In [1]: import numpy as np

In [2]: import numpy.linalg as la

In [3]: np.set_printoptions(precision=2, suppress=True, linewidth=200, sign=" ")

In [4]: m1 = np.load("sample2.npy")

In [5]: m1
Out[5]: 
array([[  1,   2,  -2],
       [  6,  12, -12],
       [  9,  18, -18]])

In [6]: # null space of dimension 2

In [7]: np.round(la.det(2 * m1), 2), round(float(la.det(m1)), 2)
Out[7]: (np.float64(0.0), 0.0)

In [8]: np.round(la.eigvals(m1).sum().real, 2)
Out[8]: np.float64(-5.0)

In [9]: np.einsum("ij,ji->", m1, m1)
Out[9]: np.int64(25)

In [10]: round(float(la.det(m1.T)), 2)
Out[10]: 0.0

In [11]: np.kron(np.eye(2, dtype=int), m1)
Out[11]: 
array([[  1,   2,  -2,   0,   0,   0],
       [  6,  12, -12,   0,   0,   0],
       [  9,  18, -18,   0,   0,   0],
       [  0,   0,   0,   1,   2,  -2],
       [  0,   0,   0,   6,  12, -12],
       [  0,   0,   0,   9,  18, -18]])

In [12]: rng = np.random.default_rng(7685)

In [13]: M2 = m1 + rng.integers(-2, 3, (3, 1)) @ rng.integers(-2, 3, (1, 3))

In [14]: M2
Out[14]: 
array([[  1,   2,  -2],
       [  2,  12,  -8],
       [ 13,  18, -22]])

In [15]: la.matrix_rank(M2 - m1, tol=1e-8)
Out[15]: np.int64(1)

In [16]: M2 - m1
Out[16]: 
array([[ 0,  0,  0],
       [-4,  0,  4],
       [ 4,  0, -4]])

In [17]: round(float(np.trace(la.pinv(m1) @ m1)), 2)
Out[17]: 1.0

In [18]: np.abs(np.diag(la.qr(m1)[1])) > 1e-9
Out[18]: array([ True, False, False])

In [19]: np.unique(m1.round(6), axis=0).shape
Out[19]: (3, 3)

In [20]: np.allclose(m1[:-1].T @ la.lstsq(m1[:-1].T, m1[-1])[0], m1[-1])
Out[20]: True
